% python3 -q
>>> import numpy as np
>>> np.set_printoptions(precision=1, suppress=True, linewidth=100)
>>> M = np.load("test4.npy")
>>> M
array([[ 3,  0,  0,  0,  0,  0,  0,  0,  0,  0],
       [ 0,  0,  0,  0,  0,  0,  0,  0,  0,  0],
       [ 0,  0, -2,  0,  0,  0,  0,  0,  0,  0],
       [ 0,  0,  0,  3,  0,  0,  0,  0,  0,  0],
       [ 0,  0,  0,  0, -2,  0,  0,  0,  0,  0],
       [ 0,  0,  0,  0,  0, -3,  0,  0,  0,  0],
       [ 0,  0,  0,  0,  0,  0, -3,  0,  0,  0],
       [ 0,  0,  0,  0,  0,  0,  0,  3,  0,  0],
       [ 0,  0,  0,  0,  0,  0,  0,  0, -2,  0],
       [ 0,  0,  0,  0,  0,  0,  0,  0,  0, -3]])
>>> # rows and columns are dependent
>>> Uu, sv, vt = np.linalg.svd(M)
>>> V = vt[:(sv > 1e-8).sum()]
>>> rng = np.random.default_rng(793)
>>> x = M[0] + -1 * M[9] + rng.integers(2) * np.eye(10)[6]
>>> x
array([3., 0., 0., 0., 0., 0., 1., 0., 0., 3.])
>>> np.allclose(V.T @ V @ x, x)
True
>>> V.T @ V
array([[1., 0., 0., 0., 0., 0., 0., 0., 0., 0.],
       [0., 0., 0., 0., 0., 0., 0., 0., 0., 0.],
       [0., 0., 1., 0., 0., 0., 0., 0., 0., 0.],
       [0., 0., 0., 1., 0., 0., 0., 0., 0., 0.],
       [0., 0., 0., 0., 1., 0., 0., 0., 0., 0.],
       [0., 0., 0., 0., 0., 1., 0., 0., 0., 0.],
       [0., 0., 0., 0., 0., 0., 1., 0., 0., 0.],
       [0., 0., 0., 0., 0., 0., 0., 1., 0., 0.],
       [0., 0., 0., 0., 0., 0., 0., 0., 1., 0.],
       [0., 0., 0., 0., 0., 0., 0., 0., 0., 1.]])
>>> evals, V = np.linalg.eigh(M)
>>> x = np.array([4, 5, -3, -5, 0, -2, 0, -5, 1, 0])
>>> round(x @ M @ x / (x @ x), 1), evals[0], evals[-1]
(np.float64(1.6), np.float64(-3.0), np.float64(3.0))
>>> np.abs(M).sum(axis=1).max(), np.abs(evals).max()
(np.int64(3), np.float64(3.0))
>>> x @ M @ x
np.int64(166)
>>> np.linalg.eigvalsh(M[1:, 1:])
array([-3., -3., -3., -2., -2., -2.,  0.,  3.,  3.])
>>> V * np.abs(evals) @ V.T
array([[3., 0., 0., 0., 0., 0., 0., 0., 0., 0.],
       [0., 0., 0., 0., 0., 0., 0., 0., 0., 0.],
       [0., 0., 2., 0., 0., 0., 0., 0., 0., 0.],
       [0., 0., 0., 3., 0., 0., 0., 0., 0., 0.],
       [0., 0., 0., 0., 2., 0., 0., 0., 0., 0.],
       [0., 0., 0., 0., 0., 3., 0., 0., 0., 0.],
       [0., 0., 0., 0., 0., 0., 3., 0., 0., 0.],
       [0., 0., 0., 0., 0., 0., 0., 3., 0., 0.],
       [0., 0., 0., 0., 0., 0., 0., 0., 2., 0.],
       [0., 0., 0., 0., 0., 0., 0., 0., 0., 3.]])
